$ python3 -q
>>> import numpy as np
>>> from numpy import linalg as LA
>>> np.set_printoptions(precision=3, suppress=True, linewidth=100, legacy="1.25")
>>> m1 = np.loadtxt("out15.csv", delimiter=",")
>>> m1
array([[-22.853,   9.207,  21.063],
       [ 12.755,  15.301,  24.08 ],
       [ 17.117,  14.114,  23.057],
       [-21.593,   9.298,  22.492],
       [-21.761,   7.758,  22.901],
       [-20.742,  10.672,  23.376],
       [ 16.459,  14.185,  24.793],
       [ 17.428,  15.406,  25.804],
       [ 16.762,  13.29 ,  22.884],
       [ 14.753,  14.543,  24.229],
       [ 16.558,  14.704,  25.815],
       [ 16.797,  13.733,  23.84 ],
       [-21.484,   8.298,  22.364],
       [ 16.001,  14.882,  24.806],
       [ 15.398,  15.465,  24.867],
       [ 16.508,  13.43 ,  24.029],
       [ 16.642,  11.81 ,  22.058],
       [ 14.666,  13.575,  24.121]])
>>> [round(float(x), 3) for x in LA.svd(m1, compute_uv=False)[:3]]
[119.694, 67.396, 3.059]
>>> LA.cond(m1) > 100
False
>>> cov = np.cov(m1, rowvar=False)
>>> np.corrcoef(m1.T)
array([[1.   , 0.911, 0.629],
       [0.911, 1.   , 0.776],
       [0.629, 0.776, 1.   ]])
>>> cov.shape
(3, 3)
>>> np.polyfit(m1[:, 1], m1[:, 0], 1)
array([  6.144, -72.866])
>>> D = LA.norm(m1[:, None] - m1[None], axis=-1)
>>> D[6].round(6).argsort(kind="stable")[:4]
array([ 6, 13, 15, 11])
>>> D.shape
(18, 18)
>>> vec = np.array([3, -1, 1])
>>> LA.norm(m1 @ vec) <= LA.norm(m1, 2) * LA.norm(vec) + 1e-9
True
>>> np.sign((m1 @ vec).round(6))
array([-1.,  1.,  1., -1., -1., -1.,  1.,  1.,  1.,  1.,  1.,  1., -1.,  1.,  1.,  1.,  1.,  1.])
>>> mat = np.load("sample6.npy")
>>> mat
array([[ 4,  4,  4,  4,  4,  4,  4],
       [ 4,  8,  8,  8,  8,  8,  8],
       [ 4,  8, 12, 12, 12, 12, 12],
       [ 4,  8, 12, 16, 16, 16, 16],
       [ 4,  8, 12, 16, 20, 20, 20],
       [ 4,  8, 12, 16, 20, 24, 24],
       [ 4,  8, 12, 16, 20, 24, 28]])
>>> evals, V = LA.eigh(mat)
>>> np.round(V.T @ V, 3) + 0
array([[1., 0., 0., 0., 0., 0., 0.],
       [0., 1., 0., 0., 0., 0., 0.],
       [0., 0., 1., 0., 0., 0., 0.],
       [0., 0., 0., 1., 0., 0., 0.],
       [0., 0., 0., 0., 1., 0., 0.],
       [0., 0., 0., 0., 0., 1., 0.],
       [0., 0., 0., 0., 0., 0., 1.]])
>>> (evals > 1e-8).sum(), (evals < -1e-8).sum()
(7, 0)
>>> np.abs(V[:, -1])
array([0.107, 0.21 , 0.304, 0.384, 0.447, 0.491, 0.514])
>>> np.abs(V[:, -1]).round(6).argmax()
6
>>> u = np.array([2, 1, 2, 2, 2, 2, 2])
>>> M2 = mat + np.outer(u, np.eye(7)[1])
>>> LA.matrix_rank(M2 - mat)
1
>>> LA.matrix_rank(LA.inv(M2) - LA.inv(mat), tol=1e-8)
1
>>> M2
array([[ 4.,  6.,  4.,  4.,  4.,  4.,  4.],
       [ 4.,  9.,  8.,  8.,  8.,  8.,  8.],
       [ 4., 10., 12., 12., 12., 12., 12.],
       [ 4., 10., 12., 16., 16., 16., 16.],
       [ 4., 10., 12., 16., 20., 20., 20.],
       [ 4., 10., 12., 16., 20., 24., 24.],
       [ 4., 10., 12., 16., 20., 24., 28.]])
>>> M2 = mat[0, 0] * mat[1:] - np.outer(mat[1:, 0], mat[0])
>>> M2
array([[ 0, 16, 16, 16, 16, 16, 16],
       [ 0, 16, 32, 32, 32, 32, 32],
       [ 0, 16, 32, 48, 48, 48, 48],
       [ 0, 16, 32, 48, 64, 64, 64],
       [ 0, 16, 32, 48, 64, 80, 80],
       [ 0, 16, 32, 48, 64, 80, 96]])
>>> np.flatnonzero(~M2.round(6).any(axis=1))
array([], dtype=int64)
>>> W2 = m1[[11, 10]].astype(float)
>>> for _ in range(6):
...     z = LA.norm(m1[:, None] - W2, axis=-1).argmin(axis=1)
...     W2 = np.array([m1[z == j].mean(axis=0) for j in range(2)])
... 
>>> z
array([0, 1, 1, 0, 0, 0, 1, 1, 1, 1, 1, 1, 0, 1, 1, 1, 1, 1])
>>> W2[1] - W2[0]
array([37.675,  5.141,  1.744])
>>> W2
array([[-21.687,   9.047,  22.439],
       [ 15.988,  14.188,  24.183]])
>>> np.abs(W2[1] - W2[0]).argmax()
0
>>> np.bincount(z)
array([ 5, 13])
>>> data = np.load("run8.npy")
>>> data
array([[1, 0, 2, 0, 2, 2, 1],
       [1, 2, 2, 2, 1, 2, 0],
       [2, 2, 0, 2, 2, 0, 0],
       [2, 2, 1, 0, 1, 1, 1],
       [2, 0, 1, 1, 0, 0, 1],
       [2, 2, 1, 0, 1, 1, 1],
       [1, 1, 2, 2, 0, 2, 1]])
>>> M2 = data / np.sqrt((data ** 2).mean(axis=1, keepdims=True))
>>> LA.norm(M2, axis=1)
array([2.646, 2.646, 2.646, 2.646, 2.646, 2.646, 2.646])
>>> LA.matrix_rank(data - data.mean(axis=1, keepdims=True))
6
>>> rng = np.random.default_rng(21662)
>>> F = np.array([[-2, 0, -1, 2, 0, 0, -1, 2], [-1, -1, -2, 0, 1, -2, 1, -2]]) * (rng.random((2, 8)) < 0.3)
>>> F
array([[ 0,  0,  0,  2,  0,  0,  0,  2],
       [-1,  0,  0,  0,  0,  0,  0,  0]])
>>> u = np.array([1, 1])
>>> np.polyval(u, F[0])
array([1, 1, 1, 3, 1, 1, 1, 3])
>>> np.cross(F[0, :3], F[1, :3])
array([0, 0, 0])
>>> np.array([np.convolve(row, u, "same") for row in F])
array([[ 0,  0,  0,  2,  2,  0,  0,  2],
       [-1, -1,  0,  0,  0,  0,  0,  0]])
>>> w1 = np.array([[2, 1],
...     [3, -1],
...     [-2, -2],
...     [0, 3],
...     [1, -1],
...     [2, 0],
...     [-2, 1],
...     [-3, -3]])
>>> coef = np.array([0, 1])
>>> hid = np.maximum(F @ w1 + coef, 0)
>>> hid
array([[0, 1],
       [0, 0]])
>>> W2 = np.array([[-6, -9], [-1, 8]])
>>> hid @ W2
array([[-1,  8],
       [ 0,  0]])
>>> w1 @ W2
array([[-13, -10],
       [-17, -35],
       [ 14,   2],
       [ -3,  24],
       [ -5, -17],
       [-12, -18],
       [ 11,  26],
       [ 21,   3]])
>>> u, g = F[0], F[1]
>>> u @ g
0
>>> u @ u
8
>>> p = (u @ g) / (u @ u) * u
>>> round(float(LA.norm(u + g) ** 2 + LA.norm(u - g) ** 2), 3)
18.0
>>> g - p
array([-1.,  0.,  0.,  0.,  0.,  0.,  0.,  0.])
>>> LA.matrix_rank(np.outer(u, g))
1
